$ python3 -q
>>> import numpy as np
>>> np.set_printoptions(precision=2, suppress=True, linewidth=200)
>>> rng = np.random.default_rng(75215)
>>> t = np.sort(rng.uniform(-2, 2, 15))
>>> mat = np.c_[t, t ** 2, t ** 3] @ np.array([[3, -2, -1, 3, 3], [-3, 1, 0, -2, -2], [1, 0, -1, 0, 2]])
>>> mat.round(2) + 0
array([[-24.61,   7.69,   9.33, -13.43, -28.2 ],
       [-24.15,   7.58,   9.12, -13.24, -27.61],
       [-22.01,   7.09,   8.12, -12.34, -24.88],
       [-11.39,   4.35,   3.58,  -7.4 , -11.93],
       [-10.2 ,   4.01,   3.13,  -6.77, -10.56],
       [ -7.99,   3.32,   2.34,  -5.57,  -8.08],
       [ -5.22,   2.38,   1.43,  -3.92,  -5.1 ],
       [ -4.53,   2.13,   1.22,  -3.49,  -4.4 ],
       [  0.01,  -0.01,   0.  ,   0.01,   0.01],
       [  0.99,  -0.97,  -1.37,   1.12,   2.22],
       [  1.  ,  -0.99,  -1.56,   1.09,   2.45],
       [  1.01,  -0.97,  -2.84,   0.75,   4.06],
       [  1.01,  -0.96,  -2.93,   0.72,   4.18],
       [  1.02,  -0.93,  -3.31,   0.59,   4.67],
       [  1.21,  -0.64,  -5.68,  -0.31,   7.85]])
>>> # null space of dimension 2
>>> np.round(np.linalg.norm(mat, 1), 2), round(float(np.linalg.norm(mat, np.inf)), 2)
(np.float64(146.21), 83.25)
>>> round(np.linalg.norm(mat[2], 1), 2), round(np.linalg.norm(mat[2], np.inf), 2)
(np.float64(74.43), np.float64(24.88))
>>> np.round(np.linalg.norm(mat[2] - mat[12]), 2)
np.float64(41.61)
>>> np.linalg.norm(mat, axis=0)
array([45.  , 15.1 , 18.22, 25.9 , 51.67])
>>> np.linalg.norm(mat, axis=1).argmax()
np.int64(0)
>>> A = np.load("a.npy")
>>> A
array([[-0.9,  0.1,  2.2,  0.6, -0.9, -1.6],
       [ 1.5, -0.1,  0.8, -0.9, -0.9,  1.9],
       [-4.5, -2.2,  0.3, -0.8,  1. ,  0.5],
       [ 3.3, -1.4, -0.1,  0.3,  0.5,  2.7],
       [-8.7, -0.3, -1.7, -0.2, -0.4,  0.4],
       [-1.8, -1. ,  1. ,  2.1, -2. ,  0.8],
       [-1.5, -0.6, -0.3,  0.9, -0.5,  0.4]])
>>> hat = A @ np.linalg.solve(A.T @ A, A.T)
>>> np.diag(hat)
array([0.92, 0.98, 0.99, 0.99, 1.  , 0.82, 0.29])
>>> hat @ A[:, 4]
array([-0.9, -0.9,  1. ,  0.5, -0.4, -2. , -0.5])
>>> M2 = A / np.sqrt((A ** 2).mean(axis=1, keepdims=True))
>>> np.linalg.matrix_rank(A - A.mean(axis=1, keepdims=True))
np.int64(5)
>>> np.linalg.norm(M2, axis=1)
array([2.45, 2.45, 2.45, 2.45, 2.45, 2.45, 2.45])
>>> cov = A.T @ A
>>> np.linalg.svd(A, compute_uv=False) ** 2
array([117.82,  18.84,  15.39,   6.61,   3.6 ,   0.07])
>>> np.linalg.matrix_rank(cov)
np.int64(6)
>>> np.allclose(cov, cov.T)
True
>>> Uu, sig = np.linalg.svd(A)
Traceback (most recent call last):
  File "<python-input-24>", line 1, in <module>
    Uu, sig = np.linalg.svd(A)
    ^^^^^^^
ValueError: too many values to unpack (expected 2)
>>> Uu, sig, Vh = np.linalg.svd(A, full_matrices=False)
>>> sig / sig[0]
array([1.  , 0.4 , 0.36, 0.24, 0.17, 0.02])
>>> (sig > 1e-8).sum()
np.int64(6)
>>> np.abs(Uu[:, 0]).round(6).argmax()
np.int64(4)
>>> np.allclose(Uu * sig @ Vh, A)
True
>>> m1 = np.load("m.npy")
>>> m1
array([[ 1,  0,  0,  0],
       [ 0,  1,  0,  0],
       [-3,  0,  1,  0],
       [ 0,  3, -1,  1]])
>>> np.linalg.matrix_power(m1 - np.diag(np.diag(m1)), 4)
array([[0, 0, 0, 0],
       [0, 0, 0, 0],
       [0, 0, 0, 0],
       [0, 0, 0, 0]])
>>> np.prod(np.diag(m1)), np.round(np.linalg.det(m1), 2)
(np.int64(1), np.float64(1.0))
>>> [int(np.linalg.matrix_rank(np.linalg.matrix_power(m1, p))) for p in range(1, 5)]
[4, 4, 4, 4]
>>> Q, Rm = np.linalg.qr(m1)
>>> np.round(abs(Rm[0, 0]), 2), round(np.linalg.norm(m1[:, 0]), 2)
(np.float64(3.16), np.float64(3.16))
>>> np.allclose(Rm.T @ Rm, m1.T @ m1)
True
>>> Rm
array([[-3.16,  0.  ,  0.95,  0.  ],
       [ 0.  , -3.16,  0.95, -0.95],
       [ 0.  ,  0.  , -0.45,  0.22],
       [ 0.  ,  0.  ,  0.  ,  0.22]])
>>> round(np.trace(Q @ Q.T), 2)
np.float64(4.0)
